$ python -q
>>> import numpy as np
>>> import numpy.linalg as la
>>> np.set_printoptions(precision=2, suppress=True, linewidth=100)
>>> F = np.load("case5.npy")
>>> F
array([[ 3,  3,  0,  0,  0,  0],
       [-5, -2,  0,  0,  0,  0],
       [ 2,  2,  0,  0,  0,  0],
       [ 0,  0,  3,  3,  0,  0],
       [ 0,  0, -5, -2,  0,  0],
       [ 0,  0,  2,  2,  0,  0],
       [ 0,  0,  0,  0,  3,  3],
       [ 0,  0,  0,  0, -5, -2],
       [ 0,  0,  0,  0,  2,  2]])
>>> x = np.array([1, -2, 2, 3, -3, -1])
>>> y = F @ x
>>> np.round(la.pinv(F) @ F, 2) + 0
array([[1., 0., 0., 0., 0., 0.],
       [0., 1., 0., 0., 0., 0.],
       [0., 0., 1., 0., 0., 0.],
       [0., 0., 0., 1., 0., 0.],
       [0., 0., 0., 0., 1., 0.],
       [0., 0., 0., 0., 0., 1.]])
>>> la.lstsq(F, y)[0]
array([ 1., -2.,  2.,  3., -3., -1.])
>>> rng = np.random.default_rng(87)
>>> y = y + 0.3 * rng.normal(size=9)
>>> y
array([ -2.85,  -1.04,  -1.86,  15.47, -16.2 ,   9.82, -11.75,  17.01,  -7.52])
>>> coef, *_ = la.lstsq(F, y)
>>> coef.round()
array([ 1., -2.,  2.,  3., -3., -1.])
>>> sv = 5 * 0.9 ** np.arange(8)
>>> O, _ = la.qr(np.array([[1.3, 0.1, 1.3, 0.8, 0.4, 0.2, 1.2, 0.6],
...     [-1.0, 0.2, 0.7, 0.5, 0.6, 0.1, -1.7, -0.1],
...     [0.2, 0.3, 0.1, 0.4, 0.6, -0.1, -0.7, 1.2],
...     [-0.7, 0.2, -0.6, 0.2, 1.6, 0.2, 0.8, 0.9],
...     [-0.1, -1.5, 1.0, 0.8, 0.0, 0.1, -0.2, -1.4],
...     [0.8, 0.0, 1.5, 0.8, 0.5, 0.7, -1.1, 0.5],
...     [-0.2, -0.5, -1.2, 0.3, 0.2, 0.3, -0.1, 1.1],
...     [-0.5, -0.6, -0.5, -0.1, -1.3, -1.7, 0.2, 0.1]]))
>>> E = rng.normal(size=(31, 8)) * sv @ O
>>> E.round(2) + 0
array([[  1.09,   5.69,   0.16,   5.19,   2.33,   1.02,   5.05,  -0.18],
       [  5.81,  -2.56,   0.66,   5.46,   0.68,  -4.1 ,   1.1 ,  -2.72],
       [ -2.24,   0.48,   4.5 ,   0.35,  -2.6 ,  -3.16,  -4.7 ,   2.49],
       [ -2.01,  -0.02,  -5.18,  -0.22,   2.57,  -1.21,   1.74,   1.81],
       [ -1.2 ,   6.  ,   3.47,  -1.05,  -3.48,  -3.45,  -2.27,  -5.29],
       [  3.41,   2.16,  -0.37,  -3.33,   7.9 ,   2.22,   1.18,   0.28],
       [  3.64,  -1.28,   3.19,   2.73,  -0.07,  -1.72,   2.64,  -0.98],
       [ -2.  ,  -3.67,   2.03,   4.21,   6.1 ,  -0.73,   0.21,   1.73],
       [ -2.97,  -1.89,   2.42,  -2.75,   3.95,  -2.87,  -5.86,   2.04],
       [  1.31,  -1.  ,   5.08,  -2.28,  -1.67,  -0.31,   5.24,  -6.11],
       [ -0.47,   1.32,   1.97,  -2.4 ,   5.81,   2.64,   0.1 ,   0.05],
       [ -1.22,  -3.6 ,   2.71,  -3.76,  -0.19,  -0.01,   1.  ,  -4.38],
       [  3.22,  -2.68,   3.46,  -3.98,  -6.84,  -0.81,   2.07,   2.71],
       [  7.52,   0.29,   4.98,  -0.89,   2.21,   0.1 ,   4.5 ,  -3.27],
       [  3.65,   0.71,   0.86,   1.84,   0.89,  -1.98,  -1.95,   0.72],
       [ -0.22,   6.57,  -0.12,  -0.54,   1.64,   1.12,  -4.33,  -4.86],
       [ -1.51,  -1.12,  -0.6 ,  -5.83,  -1.29,   5.02,   2.42,  -1.09],
       [ -3.77,  -4.92,   0.16,   0.3 ,  -1.53,  -1.24,  -5.16,  -1.03],
       [  5.57,   4.08,  -6.63,   3.58,   2.72,  -5.81,   3.55,   0.65],
       [ -2.88,  -1.93,   5.36,  -0.84,  -1.45,  -1.71,  -5.36,  -5.62],
       [ -4.18,  -2.1 ,  -0.8 ,   2.48,  -1.56,  -1.41,   1.16,   0.18],
       [-10.22,   1.49,  -2.54,   2.97,   2.74,   3.5 ,  -3.47,   3.52],
       [ -1.63,   1.58,  -0.94,   1.84,   5.92,   1.48,  -4.43,   1.42],
       [ -1.65,  -5.89,   2.34,  -2.22,  -0.58,  -0.37,   4.77,  -1.99],
       [  0.54,   7.1 ,   8.92,   3.52,  -0.08,  -2.89,  -3.69,   6.22],
       [ -3.21,  12.  ,  -7.31,   1.67,   5.52,  -3.43,  -1.49,   0.  ],
       [ -5.99,  -4.96,  -2.93,   4.69,  -0.04,   3.82,  -2.15,  -0.44],
       [ -6.29,  -1.69,  -4.28,  -1.26,  -5.27,   0.23,  -0.45,   3.43],
       [  0.46,   0.66,   5.24,  -3.88,  -0.8 ,  -6.32,   0.92,  -5.82],
       [ -0.07,  -7.39,   1.15,  -5.3 ,  -3.23,   4.32,   0.34,   2.83],
       [  2.43,   3.33,  -0.17,   5.82,   0.46,   1.12,   0.89,   2.43]])
>>> labels = E[:, 1] > np.median(E[:, 1])
>>> r0 = E[labels].mean(axis=0) - E[~labels].mean(axis=0)
>>> np.argsort(-np.abs(r0).round(6), kind="stable")
array([1, 4, 0, 3, 6, 5, 7, 2])
